$ python3 -q
>>> import numpy as np
>>> np.set_printoptions(precision=4, suppress=True, linewidth=160)
>>> mat = np.load("mat.npy")
>>> mat
array([[-2.,  1.,  1.,  1.],
       [ 1., -2.,  1.,  1.],
       [ 1.,  1., -2.,  1.],
       [ 1.,  1.,  1., -2.]])
>>> ev, evecs = np.linalg.eigh(mat)
>>> np.linalg.eigvalsh(mat @ mat)
array([1., 9., 9., 9.])
>>> print(np.round(np.linalg.eigvalsh(mat + 3 * np.eye(4)), 4) + 0)
[0. 0. 0. 4.]
>>> print(np.round(evecs.T @ evecs, 4) + 0)
[[1. 0. 0. 0.]
 [0. 1. 0. 0.]
 [0. 0. 1. 0.]
 [0. 0. 0. 1.]]
>>> print(np.abs(evecs[:, -1]))
[0.5 0.5 0.5 0.5]
>>> print(round(float(ev.sum()), 4), np.trace(mat))
-8.0 -8.0
>>> ev
array([-3., -3., -3.,  1.])
>>> hat = np.triu(np.array([[1, -3, -4, 1], [0, 3, -2, 3], [-4, -4, 3, -5], [-1, -2, 5, 4]]), 1) + np.eye(4)
>>> M2 = hat @ mat @ np.linalg.inv(hat)
>>> np.round(np.poly(M2), 4) + 0
array([  1.,   8.,  18.,   0., -27.])
>>> print(np.linalg.matrix_rank(M2))
4
>>> hat @ mat - mat @ hat
array([[-6., -3.,  0., -5.],
       [ 1.,  4.,  7.,  2.],
       [-5., -2.,  1., -4.],
       [ 0.,  3.,  6.,  1.]])
>>> M2
array([[  -8.,  -20.,  -65., -265.],
       [   2.,    5.,   26.,  106.],
       [  -4.,  -16.,  -55., -212.],
       [   1.,    4.,   13.,   50.]])
>>> np.trace(M2), np.trace(mat)
(np.float64(-8.0), np.float64(-8.0))
>>> round(np.linalg.eigvalsh(mat).min(), 4)
np.float64(-3.0)
>>> [round(float(np.linalg.det(mat[:i, :i])), 2) + 0 for i in range(1, 5)]
[-2.0, 3.0, 0.0, -27.0]
>>> np.all(np.linalg.eigvalsh(mat) > 0)
np.False_
>>> ev, evecs = np.linalg.eig(mat)
>>> np.sort(np.linalg.eigvals(np.linalg.inv(mat)))
array([-0.3333, -0.3333, -0.3333,  1.    ])
>>> np.round(mat @ evecs[:, 0] - ev[0] * evecs[:, 0], 4) + 0
array([0., 0., 0., 0.])
>>> np.round(np.prod(ev), 4)
np.float64(-27.0)
